>>> import numpy as np
>>> np.set_printoptions(precision=2, suppress=True, linewidth=200)
>>> def rnd(a):
...     return np.round(a, 2) + 0
... 
>>> W0 = np.loadtxt("run8.csv", delimiter=",")
>>> print(W0)
[[-0.12  1.32  1.17]
 [ 0.07 -0.15 -0.13]
 [-0.23  0.1   0.32]
 [-0.14 -1.79 -2.14]
 [-0.1  -1.41 -1.31]
 [ 0.17  0.25  0.55]
 [ 0.02 -0.57 -0.67]
 [-0.1   1.3   1.18]
 [-0.13 -0.64 -0.6 ]
 [-0.19  0.12  0.04]
 [-0.13 -2.31 -2.3 ]
 [-0.08  2.78  2.8 ]
 [-0.03 -0.6  -0.57]
 [-0.14  0.12  0.22]
 [ 0.08 -1.69 -1.43]
 [ 0.07 -0.36 -0.47]]
>>> cen = W0 - W0.mean(axis=0)
>>> evecs = np.linalg.svd(cen)[2][:1]
>>> other = cen - cen @ evecs.T @ evecs
>>> print(rnd(other.std(axis=0)))
[0.11 0.08 0.08]
>>> print(rnd((cen @ evecs.T).std(axis=0)))
[1.77]
>>> print(np.linalg.matrix_rank(W0))
3
>>> print(rnd(W0.sum(axis=0)))
[-0.98 -3.53 -3.34]
>>> np.linalg.rank(W0)
Traceback (most recent call last):
  File "<python-input-12>", line 1, in <module>
    np.linalg.rank(W0)
    ^^^^^^^^^^^^^^
AttributeError: module 'numpy.linalg' has no attribute 'rank'
>>> print(rnd(np.linalg.norm(W0)))
7.23
>>> print(rnd(W0.mean(axis=0)))
[-0.06 -0.22 -0.21]
>>> print(rnd(np.linalg.svd(W0, compute_uv=False)))
[7.19 0.53 0.42]
>>> labels = W0[:, 1] > np.median(W0[:, 1])
>>> r0 = W0[labels].mean(axis=0) - W0[~labels].mean(axis=0)
>>> print(((W0 - W0.mean(axis=0)) @ r0 > 0).astype(int))
[1 1 1 0 0 1 0 1 0 1 0 1 0 1 0 0]
>>> print(rnd(np.linalg.norm(W0, 2) / np.linalg.norm(W0)))
1.0
>>> print(np.argsort(-np.linalg.norm(W0, axis=0).round(6), kind="stable")[:3])
[2 1 0]
>>> print([round(float(x), 2) for x in np.linalg.svd(W0, compute_uv=False)[:3]])
[7.19, 0.53, 0.42]
>>> print(np.linalg.matrix_rank(W0, rtol=0.1))
1
>>> print(round(np.log10(np.linalg.cond(W0))))
1
>>> feats = np.loadtxt("case10.csv", delimiter=",")
>>> print(feats)
[[ 2.  9.  8.]
 [-1. -4.  1.]
 [-1. -4.  1.]
 [ 0. -6. -3.]]
>>> O, Rm = np.linalg.qr(feats)
>>> print(rnd(O))
[[-0.82 -0.06 -0.57]
 [ 0.41 -0.06 -0.57]
 [ 0.41 -0.06 -0.57]
 [ 0.    1.   -0.1 ]]
>>> print(rnd(np.trace(O @ O.T)))
3.0
>>> print(rnd(O @ Rm))
[[ 2.  9.  8.]
 [-1. -4.  1.]
 [-1. -4.  1.]
 [ 0. -6. -3.]]
>>> X = np.loadtxt("dump.csv", delimiter=",")
>>> print(rnd(X))
[[ 0.28 -0.11  0.13  0.41]
 [-0.11  0.94 -0.17  0.11]
 [ 0.13 -0.17  0.08  0.16]
 [ 0.41  0.11  0.16  0.7 ]]
>>> t = np.radians(135)
>>> Rm = np.eye(4)
>>> Rm[3, 3] = Rm[0, 0] = np.cos(t)
>>> Rm[3, 0], Rm[0, 3] = -np.sin(t), np.sin(t)
>>> print(rnd(Rm))
[[-0.71  0.    0.    0.71]
 [ 0.    1.    0.    0.  ]
 [ 0.    0.    1.    0.  ]
 [-0.71  0.    0.   -0.71]]
>>> other = X @ Rm.T
>>> print(rnd(np.linalg.svd(X, compute_uv=False)), rnd(np.linalg.svd(other, compute_uv=False)))
[1. 1. 0. 0.] [1. 1. 0. 0.]
>>> print(np.allclose(X @ X.T, other @ other.T))
True
>>> print(rnd(np.abs(other - X).max(axis=0)))
[0.27 0.   0.   1.49]
>>> ev, evecs = np.linalg.eigh(X)
>>> print(rnd(ev.sum()), rnd(np.trace(X)))
2.0 2.0
>>> print(rnd(np.linalg.eigvalsh(X @ X)))
[0. 0. 1. 1.]
>>> print(rnd(evecs.T @ X @ evecs))
[[0. 0. 0. 0.]
 [0. 0. 0. 0.]
 [0. 0. 1. 0.]
 [0. 0. 0. 1.]]
>>> print(rnd(evecs.T @ evecs))
[[1. 0. 0. 0.]
 [0. 1. 0. 0.]
 [0. 0. 1. 0.]
 [0. 0. 0. 1.]]
>>> other = X / np.sqrt((X ** 2).mean(axis=1, keepdims=True))
>>> print(rnd(other[3]))
[0.99 0.27 0.38 1.68]
>>> print(rnd(np.linalg.norm(other, axis=1)))
[2. 2. 2. 2.]
>>> print(np.linalg.matrix_rank(X - X.mean(axis=1, keepdims=True)))
2
>>> print(rnd(X - X.mean(axis=1, keepdims=True)))
[[ 0.1  -0.29 -0.05  0.24]
 [-0.3   0.75 -0.37 -0.08]
 [ 0.08 -0.22  0.03  0.11]
 [ 0.07 -0.23 -0.19  0.36]]
>>> t3 = np.stack([X, -3 * X, X[::-1]])
>>> print((t3 @ X.T).shape)
(3, 4, 4)
>>> print(rnd(np.linalg.det(t3)))
[0. 0. 0.]
>>> print(np.linalg.matrix_rank(t3.reshape(3, -1)))
2
>>> ev, evecs = np.linalg.eigh(X)
>>> x = np.array([-3, 3, 9, 9])
>>> print(rnd(np.abs(X).sum(axis=1).max()), np.abs(ev).max())
1.39 1.0
>>> print(rnd(np.linalg.eigvalsh(X[1:, 1:])))
[0.   0.72 1.  ]
>>> print(rnd(x @ X @ x))
69.18
>>> print(rnd(evecs * np.abs(ev) @ evecs.T))
[[ 0.28 -0.11  0.13  0.41]
 [-0.11  0.94 -0.17  0.11]
 [ 0.13 -0.17  0.08  0.16]
 [ 0.41  0.11  0.16  0.7 ]]
>>> A = np.loadtxt("out2.csv", delimiter=",")
>>> print(A)
[[  5.   2.  -3.]
 [  5.   8.  -5.]
 [ 12.  12. -10.]]
>>> print(np.unravel_index(np.abs(A).argmax(), A.shape))
(np.int64(2), np.int64(0))
>>> A[:, 3]
Traceback (most recent call last):
  File "<python-input-64>", line 1, in <module>
    A[:, 3]
    ~^^^^^^
IndexError: index 3 is out of bounds for axis 1 with size 3
>>> print(rnd(A.mean(axis=0)))
[ 7.33  7.33 -6.  ]
>>> print(rnd(np.linalg.norm(A)))
23.24
>>> print(A.sum(axis=0))
[ 22.  22. -18.]
>>> print(np.linalg.matrix_rank(A))
3
>>> print(np.count_nonzero(A))
9
>>> print(np.diff(A, axis=0))
[[ 0.  6. -2.]
 [ 7.  4. -5.]]
>>> print(A - A[0])
[[ 0.  0.  0.]
 [ 0.  6. -2.]
 [ 7. 10. -7.]]
>>> rng = np.random.default_rng(783)
>>> arr = rng.normal(size=(23, 3)) + 5 * np.array([-2, -3, -1])
>>> print(rnd(arr))
[[ -9.04 -14.17  -4.82]
 [-11.88 -16.24  -5.39]
 [-11.93 -13.01  -3.6 ]
 [-10.1  -16.09  -3.91]
 [ -8.27 -15.24  -5.57]
 [ -8.69 -15.3   -4.35]
 [ -9.67 -14.95  -6.51]
 [ -9.06 -15.11  -5.73]
 [ -9.12 -14.17  -4.75]
 [-10.   -16.55  -4.26]
 [-10.1  -11.41  -5.  ]
 [-10.86 -14.89  -5.39]
 [ -9.73 -14.55  -6.07]
 [ -9.63 -14.53  -7.27]
 [ -9.97 -13.39  -6.78]
 [-10.29 -14.89  -6.37]
 [-10.14 -14.62  -6.5 ]
 [ -9.48 -16.97  -5.92]
 [-10.64 -14.19  -4.86]
 [ -9.64 -15.92  -5.08]
 [ -8.92 -14.81  -5.05]
 [ -8.96 -14.68  -6.31]
 [ -9.5  -12.94  -5.37]]
>>> t3 = np.stack([arr, -1 * arr, arr[::-1]])
>>> print(np.linalg.matrix_rank(t3))
[3 3 3]
>>> print(rnd(t3.sum(axis=0)))
[[ -9.5  -12.94  -5.37]
 [ -8.96 -14.68  -6.31]
 [ -8.92 -14.81  -5.05]
 [ -9.64 -15.92  -5.08]
 [-10.64 -14.19  -4.86]
 [ -9.48 -16.97  -5.92]
 [-10.14 -14.62  -6.5 ]
 [-10.29 -14.89  -6.37]
 [ -9.97 -13.39  -6.78]
 [ -9.63 -14.53  -7.27]
 [ -9.73 -14.55  -6.07]
 [-10.86 -14.89  -5.39]
 [-10.1  -11.41  -5.  ]
 [-10.   -16.55  -4.26]
 [ -9.12 -14.17  -4.75]
 [ -9.06 -15.11  -5.73]
 [ -9.67 -14.95  -6.51]
 [ -8.69 -15.3   -4.35]
 [ -8.27 -15.24  -5.57]
 [-10.1  -16.09  -3.91]
 [-11.93 -13.01  -3.6 ]
 [-11.88 -16.24  -5.39]
 [ -9.04 -14.17  -4.82]]
>>> print(rnd(np.linalg.norm(t3, axis=(1, 2))))
[89.16 89.16 89.16]
>>> print(np.linalg.matrix_rank(t3.reshape(3, -1)))
2
>>> labels = arr[:, 2] > np.median(arr[:, 2])
>>> r0 = arr[labels].mean(axis=0) - arr[~labels].mean(axis=0)
>>> print(((arr - arr.mean(axis=0)) @ r0 > 0).astype(int))
[1 0 1 1 0 1 0 0 1 1 1 0 0 0 0 0 0 0 1 0 1 0 1]
>>> print(labels.astype(int))
[1 0 1 1 0 1 0 0 1 1 1 0 0 0 0 0 0 0 1 1 1 0 1]
>>> print(rnd((((arr - arr.mean(axis=0)) @ r0 > 0) == labels).mean()))
0.96
>>> print(np.argsort(-np.abs(r0).round(6), kind="stable"))
[2 1 0]
>>> E = np.loadtxt("block7.csv", delimiter=",")
>>> print(E)
[[ 5.3  -6.86  3.23]
 [ 4.05 -5.79  2.78]
 [-0.3  -1.68  0.91]
 [-0.69 -0.79  0.44]
 [-0.41 -0.3   0.16]
 [ 0.3   0.2  -0.1 ]
 [ 0.58  0.41 -0.18]
 [ 0.63  0.45 -0.2 ]
 [ 1.14  0.92 -0.38]
 [ 2.    2.66 -0.96]
 [ 2.09  3.18 -1.12]
 [ 2.11  3.37 -1.18]
 [ 2.14  4.72 -1.61]
 [ 1.98  6.1  -2.03]
 [ 1.83  6.91 -2.28]
 [ 1.65  7.74 -2.53]
 [ 1.59  7.97 -2.61]
 [ 0.99  9.99 -3.22]
 [-1.1  15.33 -4.86]
 [-1.2  15.55 -4.93]
 [-7.21 27.21 -8.52]]
>>> cent = E[[13, 17]].astype(float)
>>> for _ in range(6):
...     labels = np.linalg.norm(E[:, None] - cent, axis=-1).argmin(axis=1)
...     cent = np.array([E[labels == j].mean(axis=0) for j in range(2)])
... 
>>> print(labels)
[0 0 0 0 0 0 0 0 0 0 0 0 0 0 0 0 0 1 1 1 1]
>>> print(rnd(cent))
[[ 1.53  1.72 -0.45]
 [-2.13 17.02 -5.38]]
>>> cen = (E - E.mean(axis=0)) / E.std(axis=0)
>>> print(np.argwhere(np.abs(cen) > 2))
[[20  0]
 [20  1]
 [20  2]]
>>> b = np.linalg.lstsq(np.delete(cen, 1, axis=1), cen[:, 1])[0]
>>> print(rnd(1 - np.var(cen[:, 1] - np.delete(cen, 1, axis=1) @ b)))
0.99
>>> print(np.abs(b).argmax())
1
>>> print(np.linalg.matrix_rank(E))
3
>>> E[21]
Traceback (most recent call last):
  File "<python-input-98>", line 1, in <module>
    E[21]
    ~^^^^
IndexError: index 21 is out of bounds for axis 0 with size 21
>>> print(rnd(np.linalg.svd(E, compute_uv=False)))
[43.18 10.36  1.33]
>>> np.linalg.rank(E)
Traceback (most recent call last):
  File "<python-input-100>", line 1, in <module>
    np.linalg.rank(E)
    ^^^^^^^^^^^^^^
AttributeError: module 'numpy.linalg' has no attribute 'rank'
>>> np.zeros(21, 3)
Traceback (most recent call last):
  File "<python-input-101>", line 1, in <module>
    np.zeros(21, 3)
    ~~~~~~~~^^^^^^^
TypeError: Cannot interpret '3' as a data type
>>> x = np.array([4, 1, -5])
>>> target = E @ x
>>> print(rnd(np.linalg.solve(E.T @ E, E.T @ target)))
[ 4.  1. -5.]
>>> print(rnd(np.linalg.pinv(E) @ E))
[[1. 0. 0.]
 [0. 1. 0.]
 [0. 0. 1.]]
>>> print(rnd(np.linalg.lstsq(E, target)[0]))
[ 4.  1. -5.]
>>> target = target + 0.05 * rng.normal(size=21)
>>> print(rnd(target))
[-1.88 -3.44 -7.37 -5.75 -2.75  1.93  3.54  3.89  7.32 15.47 17.22 17.69 21.28 24.09 25.61 26.97 27.28 30.15 35.24 35.44 40.99]
>>> b, *_ = np.linalg.lstsq(E, target)
>>> print(rnd(E.T @ (target - E @ b)))
[0. 0. 0.]
>>> mat = np.array([[0.9, 0.8, 0.4, 0.8], [0.7, 0.0, 0.1, 1.0], [1.4, -0.3, 1.3, 1.9]])
>>> mat[2] = mat[0] + 0.3 * rng.normal(size=4)
>>> print(rnd(mat))
[[0.9  0.8  0.4  0.8 ]
 [0.7  0.   0.1  1.  ]
 [0.88 0.57 0.3  0.71]]
>>> Uu, sigma = np.linalg.svd(mat)
Traceback (most recent call last):
  File "<python-input-114>", line 1, in <module>
    Uu, sigma = np.linalg.svd(mat)
    ^^^^^^^^^
ValueError: too many values to unpack (expected 2)
>>> Uu, sigma, Vt = np.linalg.svd(mat, full_matrices=False)
>>> print(np.allclose(Uu * sigma @ Vt, mat))
True
>>> print((sigma > 1e-8).sum())
3
>>> print(np.abs(Uu[:, 0]).round(6).argmax())
0
